% python3 -q
>>> import numpy as np
>>> np.set_printoptions(precision=2, suppress=True, linewidth=140)
>>> E = np.load("arr.npy")
>>> E
array([[ 0.9, -0.3, -1.3, -0.6],
       [-0.1,  3.1,  0.4, -1.3],
       [ 0.4, -1.6, -1. ,  0.2],
       [ 2.8,  0.2,  0.3, -0.3]])
>>> round(float(np.linalg.det(E.T)), 2)
0.48
>>> round(float(np.linalg.eigvals(E).sum().real), 2)
2.7
>>> np.linalg.eigvals(E)
array([ 2.79+0.j  , -0.12+1.08j, -0.12-1.08j,  0.14+0.j  ])
>>> Q, R = np.linalg.qr(E)
>>> R
array([[-2.97,  0.22,  0.26,  0.39],
       [ 0.  , -3.5 , -0.92,  1.23],
       [ 0.  ,  0.  ,  1.42,  0.71],
       [ 0.  ,  0.  ,  0.  , -0.03]])
>>> Q @ R
array([[ 0.9, -0.3, -1.3, -0.6],
       [-0.1,  3.1,  0.4, -1.3],
       [ 0.4, -1.6, -1. ,  0.2],
       [ 2.8,  0.2,  0.3, -0.3]])
>>> round(abs(R[0, 0]), 2), round(np.linalg.norm(E[:, 0]), 2)
(np.float64(2.97), np.float64(2.97))
>>> np.round(Q.T @ Q, 2) + 0
array([[1., 0., 0., 0.],
       [0., 1., 0., 0.],
       [0., 0., 1., 0.],
       [0., 0., 0., 1.]])
>>> Q
array([[-0.3 ,  0.07, -0.82, -0.49],
       [ 0.03, -0.88, -0.3 ,  0.36],
       [-0.13,  0.45, -0.39,  0.79],
       [-0.94, -0.12,  0.31,  0.06]])
>>> np.trace(Q @ Q.T)
np.float64(4.0)
>>> other = E / np.linalg.norm(E, axis=1, keepdims=True)
>>> G = other @ other.T
>>> round(float(np.degrees(np.arccos(np.clip(G[2, 1], -1, 1)))), 2)
149.53
>>> G
array([[ 1.  , -0.13,  0.61,  0.46],
       [-0.13,  1.  , -0.86,  0.09],
       [ 0.61, -0.86,  1.  ,  0.08],
       [ 0.46,  0.09,  0.08,  1.  ]])
>>> np.argwhere(np.triu(np.abs(G) > 0.95, 1))
array([], shape=(0, 2), dtype=int64)
>>> other = np.linalg.invert(E)
Traceback (most recent call last):
  File "<python-input-19>", line 1, in <module>
    other = np.linalg.invert(E)
            ^^^^^^^^^^^^^^^^
AttributeError: module 'numpy.linalg' has no attribute 'invert'
>>> other = np.linalg.inv(E)
>>> np.linalg.inv(other)
array([[ 0.9, -0.3, -1.3, -0.6],
       [-0.1,  3.1,  0.4, -1.3],
       [ 0.4, -1.6, -1. ,  0.2],
       [ 2.8,  0.2,  0.3, -0.3]])
>>> np.round(E @ other, 2) + 0
array([[1., 0., 0., 0.],
       [0., 1., 0., 0.],
       [0., 0., 1., 0.],
       [0., 0., 0., 1.]])
>>> np.allclose(other, E.T)
False
>>> Q, V = np.linalg.qr(E[:, :3])[0], np.linalg.qr(E[:, 3:])[0]
>>> s = np.linalg.svd(Q.T @ V, compute_uv=False)
>>> round(float(np.linalg.norm(Q @ Q.T - V @ V.T, 2)), 2)
1.0
>>> s
array([1.])
>>> np.degrees(np.arccos(s.clip(0, 1)))
array([1.25])
>>> A = np.load("data.npy")
>>> A
array([[-1.6,  0. , -1.5],
       [-0.2,  1.4, -4. ],
       [-0.2, -0.7, -5. ]])
>>> x = np.array([-7, -9, 9])
>>> A * x
array([[ 11.2,  -0. , -13.5],
       [  1.4, -12.6, -36. ],
       [  1.4,   6.3, -45. ]])
>>> A @ x
array([ -2.3, -47.2, -37.3])
>>> A @ np.eye(3)[1]
array([ 0. ,  1.4, -0.7])
>>> np.sign((A @ x).round(6))
array([-1., -1., -1.])
>>> A @ (2 * x)
array([ -4.6, -94.4, -74.6])
>>> np.linalg.norm(A @ x) <= np.linalg.norm(A, 2) * np.linalg.norm(x) + 1e-9
np.True_
>>> w, V = np.linalg.eig(A)
>>> round(float(np.prod(w)), 2)
15.05
>>> np.sort(np.linalg.eigvals(A @ A))
array([ 2.3 ,  3.27, 30.15])
>>> w
array([-5.49, -1.52,  1.81])
>>> rng = np.random.default_rng(51562)
>>> labels = rng.permutation(3)
>>> labels
array([0, 2, 1])
>>> other = A[labels][:, labels]
>>> np.allclose(other, A)
False
>>> other
array([[-1.6, -1.5,  0. ],
       [-0.2, -5. , -0.7],
       [-0.2, -4. ,  1.4]])
>>> feats = np.array([[3, 5, -5, 1], [0, 3, 1, 5], [3, -4, 3, -2], [-5, -4, 3, -2]]) * (rng.random((4, 4)) < 0.3)
>>> feats
array([[ 0,  0, -5,  1],
       [ 0,  0,  0,  0],
       [ 3, -4,  0, -2],
       [ 0,  0,  0,  0]])
>>> # looks like rank 2
>>> np.abs(np.diag(np.linalg.qr(feats)[1])) > 1e-9
array([ True, False,  True, False])
>>> np.unique(feats.round(6), axis=0).shape
(3, 4)
>>> np.allclose(feats[:-1].T @ np.linalg.lstsq(feats[:-1].T, feats[-1])[0], feats[-1])
True
>>> np.linalg.lstsq(feats[:-1].T, feats[-1])[2]
np.int32(2)
>>> [round(float(x), 2) for x in np.linalg.svd(feats, compute_uv=False)[:3]]
[5.48, 5.0, 0.0]
>>> np.linalg.cond(feats) > 100
np.True_
>>> np.argsort(-np.linalg.norm(feats, axis=0).round(6), kind="stable")[:3]
array([2, 1, 0])
>>> r = np.linalg.matrix_rank(feats)
>>> r
np.int64(2)
>>> N = np.linalg.svd(feats)[2][r:].T
>>> [int(np.linalg.matrix_rank(feats[:, :j + 1])) for j in range(4)]
[1, 1, 2, 2]
>>> np.round(feats @ N, 2) + 0
array([[0., 0.],
       [0., 0.],
       [0., 0.],
       [0., 0.]])
>>> U, s, Vt = np.linalg.svd(feats)
>>> V = Vt[:(s > 1e-8).sum()]
>>> x = feats[2] + -1 * feats[3] + rng.integers(2) * np.eye(4)[1]
>>> x
array([ 3., -4.,  0., -2.])
>>> np.allclose(V.T @ V @ x, x)
True
>>> np.linalg.matrix_rank(np.vstack([feats, x]))
np.int64(2)
>>> round(float(np.linalg.norm(x - V.T @ V @ x)), 2)
0.0
>>> np.diag(V.T @ V)
array([0.31, 0.55, 0.97, 0.17])
>>> other = feats + rng.integers(-2, 3, (4, 2)) @ rng.integers(-2, 3, (2, 4))
>>> other
array([[ 0,  0, -5,  1],
       [-5,  0, -5,  1],
       [ 0, -4, -3, -3],
       [-5,  0, -5,  1]])
>>> other - feats
array([[ 0,  0,  0,  0],
       [-5,  0, -5,  1],
       [-3,  0, -3, -1],
       [-5,  0, -5,  1]])
>>> arr = np.loadtxt("dump.csv", delimiter=",")
>>> arr
array([[-3.,  1.],
       [ 1., -3.]])
>>> # symmetric, so the eigenvalues are real
>>> U, s, Vt = np.linalg.svd(arr, full_matrices=False)
>>> np.allclose(U * s @ Vt, arr)
True
>>> s / s[0]
array([1. , 0.5])
>>> np.round(U.T @ U, 2) + 0
array([[1., 0.],
       [0., 1.]])
>>> s
array([4., 2.])
>>> (s > 1e-8).sum()
np.int64(2)
>>> arr[2]
Traceback (most recent call last):
  File "<python-input-83>", line 1, in <module>
    arr[2]
    ~~~^^^
IndexError: index 2 is out of bounds for axis 0 with size 2
>>> arr.shape
(2, 2)
>>> np.diff(arr, axis=0)
array([[ 4., -4.]])
>>> np.zeros(2, 2)
Traceback (most recent call last):
  File "<python-input-86>", line 1, in <module>
    np.zeros(2, 2)
    ~~~~~~~~^^^^^^
TypeError: Cannot interpret '2' as a data type
>>> np.linalg.rank(arr)
Traceback (most recent call last):
  File "<python-input-87>", line 1, in <module>
    np.linalg.rank(arr)
    ^^^^^^^^^^^^^^
AttributeError: module 'numpy.linalg' has no attribute 'rank'
>>> round(np.linalg.norm(arr), 2)
np.float64(4.47)
>>> arr.sum(axis=0)
array([-2., -2.])
>>> np.count_nonzero(arr)
np.int64(4)
>>> m1 = np.array([[0, 2, 2], [0, 0, 0], [0, 0, 0]])
>>> T = np.stack([m1, -1 * m1, m1[::-1]])
>>> np.einsum("bij,cij->bc", T, T)
array([[ 8, -8,  0],
       [-8,  8,  0],
       [ 0,  0,  8]])
>>> np.linalg.matrix_rank(T.reshape(3, -1))
np.int64(2)
>>> (T @ m1.T).shape
(3, 3, 3)
>>> np.linalg.matrix_rank(T)
array([1, 1, 1])
>>> T.shape
(3, 3, 3)
>>> def softmax(z):
...     e = np.exp(z - z.max(axis=-1, keepdims=True))
...     return e / e.sum(axis=-1, keepdims=True)
... 
>>> softmax(m1).sum(axis=1)
array([1., 1., 1.])
>>> S = m1 @ m1.T / np.sqrt(3)
>>> softmax(S)[2] @ m1
array([0.  , 0.67, 0.67])
>>> softmax(S)
array([[0.98, 0.01, 0.01],
       [0.33, 0.33, 0.33],
       [0.33, 0.33, 0.33]])
>>> softmax(S).round(6).argmax(axis=1)
array([0, 0, 0])
>>> np.round(np.linalg.norm(m1, 2) / np.linalg.norm(m1), 2)
np.float64(1.0)
>>> np.linalg.matrix_rank(m1, rtol=0.1)
np.int64(1)
>>> U, s, Vt = np.linalg.svd(m1)
>>> V = Vt[:(s > 1e-8).sum()]
>>> x = m1[1] + 4 * m1[2] + rng.integers(2) * np.eye(3)[0]
>>> x
array([1., 0., 0.])
>>> round(float(np.linalg.norm(x - V.T @ V @ x)), 2)
1.0
>>> np.diag(V.T @ V)
array([0. , 0.5, 0.5])
>>> np.allclose(V.T @ V @ x, x)
False
>>> other = np.array([[-1, -2, 2, -1], [0, -1, -1, 2], [0, -1, -1, 2], [2, 1, -2, 1]])
>>> mat = other + other.T
>>> mat
array([[-2, -2,  2,  1],
       [-2, -2, -2,  3],
       [ 2, -2, -2,  0],
       [ 1,  3,  0,  2]])
>>> # symmetric
>>> w, V = np.linalg.eigh(mat)
>>> np.abs(V[:, -1])
array([0.12, 0.53, 0.22, 0.81])
>>> w
array([-5.23, -4.  ,  1.4 ,  3.83])
>>> J = np.array([[0.61, 6.14, 3.95],
...     [-0.03, 4.7, 0.19],
...     [-1.61, 4.11, -0.55],
...     [-0.14, 3.17, -1.04],
...     [0.55, 2.46, -2.99],
...     [-0.86, 2.01, -0.32],
...     [1.87, -2.47, -2.92],
...     [0.97, 5.14, -1.93],
...     [0.78, 5.29, 0.03],
...     [-1.67, 0.95, -1.09],
...     [0.96, -0.39, -0.84],
...     [-0.25, 1.07, 2.3],
...     [-0.37, 4.91, -0.99],
...     [0.38, 2.2, -1.88],
...     [0.34, 2.53, 1.49],
...     [-0.72, -2.46, 2.18],
...     [-0.32, -0.42, 0.35],
...     [-0.29, 1.66, -0.45],
...     [1.44, 3.97, 0.06],
...     [-0.64, 2.06, -3.41]])
>>> w1 = np.array([[-1, -2, -1, 1], [1, 0, -2, -1], [1, 3, -1, -2]])
>>> b = np.array([-6, 8, -4, 6])
>>> H = np.maximum(J @ w1 + b, 0)
>>> np.linalg.matrix_rank(H)
np.int64(4)
>>> (H > 0).astype(int)
array([[1, 1, 0, 0],
       [0, 1, 0, 1],
       [0, 1, 0, 1],
       [0, 1, 0, 1],
       [0, 0, 0, 1],
       [0, 1, 0, 1],
       [0, 0, 1, 1],
       [0, 1, 0, 1],
       [0, 1, 0, 1],
       [0, 1, 0, 1],
       [0, 1, 0, 1],
       [0, 1, 0, 1],
       [0, 1, 0, 1],
       [0, 1, 0, 1],
       [0, 1, 0, 1],
       [0, 1, 0, 1],
       [0, 1, 0, 1],
       [0, 1, 0, 1],
       [0, 1, 0, 1],
       [0, 0, 0, 1]])
>>> basis = np.array([[4, -1], [4, 5], [4, 5], [5, 2]])
>>> w1 @ basis
array([[-11, -12],
       [ -9, -13],
       [  2,   5]])
>>> (H @ basis).round(6).argmax(axis=1)
array([1, 1, 1, 0, 0, 0, 0, 0, 1, 0, 0, 1, 0, 0, 1, 1, 0, 0, 0, 0])
>>> basis = J[[2, 12]].astype(float)
>>> for _ in range(5):
...     labels = np.linalg.norm(J[:, None] - basis, axis=-1).argmin(axis=1)
...     basis = np.array([J[labels == j].mean(axis=0) for j in range(2)])
... 
>>> labels
array([1, 1, 1, 1, 0, 0, 0, 1, 1, 0, 0, 0, 1, 0, 1, 0, 0, 0, 1, 0])
>>> basis
array([[-0.09,  0.61, -0.82],
       [ 0.22,  4.44,  0.13]])
>>> np.bincount(labels)
array([11,  9])
